% ipython --no-banner

In [1]: import numpy as np

In [2]: import numpy.linalg as la

In [3]: np.set_printoptions(precision=2, suppress=True, linewidth=120, sign=" ")

In [4]: rd = lambda a: np.round(a, 2) + 0

In [5]: mat = np.loadtxt("x.csv", delimiter=",")

In [6]: mat
Out[6]: 
array([[-2., -1.,  0.,  1.,  2.,  3.],
       [ 4.,  5.,  6.,  7.,  8.,  9.],
       [10., 11., 12., 13., 14., 15.],
       [16., 17., 18., 19., 20., 21.],
       [22., 23., 24., 25., 26., 27.],
       [28., 29., 30., 31., 32., 33.]])

In [7]: left, s, Vh = la.svd(mat)

In [8]: np.argmax(s[:-1] / (s[1:] + 1e-6)) + 1
Out[8]: np.int64(2)

In [9]: M2 = left[:, :2] @ np.diag(s[:2]) @ Vh[:2]

In [10]: rd(np.abs(mat - M2).max())
Out[10]: np.float64(0.0)

In [11]: rd(la.norm(mat, "nuc"))
Out[11]: np.float64(117.45)

In [12]: rd(la.norm(mat, axis=1))
Out[12]: array([  4.36,  16.46,  30.9 ,  45.51,  60.16,  74.83])

In [13]: la.norm(mat, axis=1).argmax()
Out[13]: np.int64(5)

In [14]: rd(la.norm(mat) ** 2 / la.norm(mat, 2) ** 2)
Out[14]: np.float64(1.0)

In [15]: rd(la.norm(mat, 2))
Out[15]: np.float64(111.81)

In [16]: mat[2] @ mat[0]
Out[16]: np.float64(55.0)

In [17]: K = np.load("case8.npy")

In [18]: K
Out[18]: 
array([[-2.,  0.,  0.],
       [ 0., -1.,  2.],
       [ 0.,  3.,  0.]])

In [19]: # 2 blocks once reordered

In [20]: M2 = K / la.norm(K, axis=1, keepdims=True)

In [21]: C2 = M2 @ M2.T

In [22]: rd(C2[2])
Out[22]: array([ 0.  , -0.45,  1.  ])

In [23]: rd(C2)
Out[23]: 
array([[ 1.  ,  0.  ,  0.  ],
       [ 0.  ,  1.  , -0.45],
       [ 0.  , -0.45,  1.  ]])

In [24]: rd(np.degrees(np.arccos(np.clip(C2[2, 1], -1, 1))))
Out[24]: np.float64(116.57)

In [25]: (np.abs(C2) > 0.9).astype(int)
Out[25]: 
array([[ 1,  0,  0],
       [ 0,  1,  0],
       [ 0,  0,  1]])

In [26]: np.argwhere(np.triu(np.abs(C2) > 0.95, 1))
Out[26]: array([], shape=(0, 2), dtype=int64)

In [27]: L = la.cholesky(C2)

In [28]: rd(np.prod(np.diag(L)) ** 2), rd(la.det(C2))
Out[28]: (np.float64(0.8), np.float64(0.8))

In [29]: vec = np.array([5, 4, -8])

In [30]: target = K @ vec

In [31]: coef, lr = np.zeros(3), 1 / la.norm(K, 2) ** 2

In [32]: for i in range(25):
    ...:     coef -= lr * K.T @ (K @ coef - target)
    ...:     if i % 5 == 0: print(i, round(la.norm(K @ coef - target), 2))
    ...: 
0 10.25
5 1.32
10 0.18
15 0.03
20 0.0

In [33]: rd(la.cond(K))
Out[33]: np.float64(1.77)
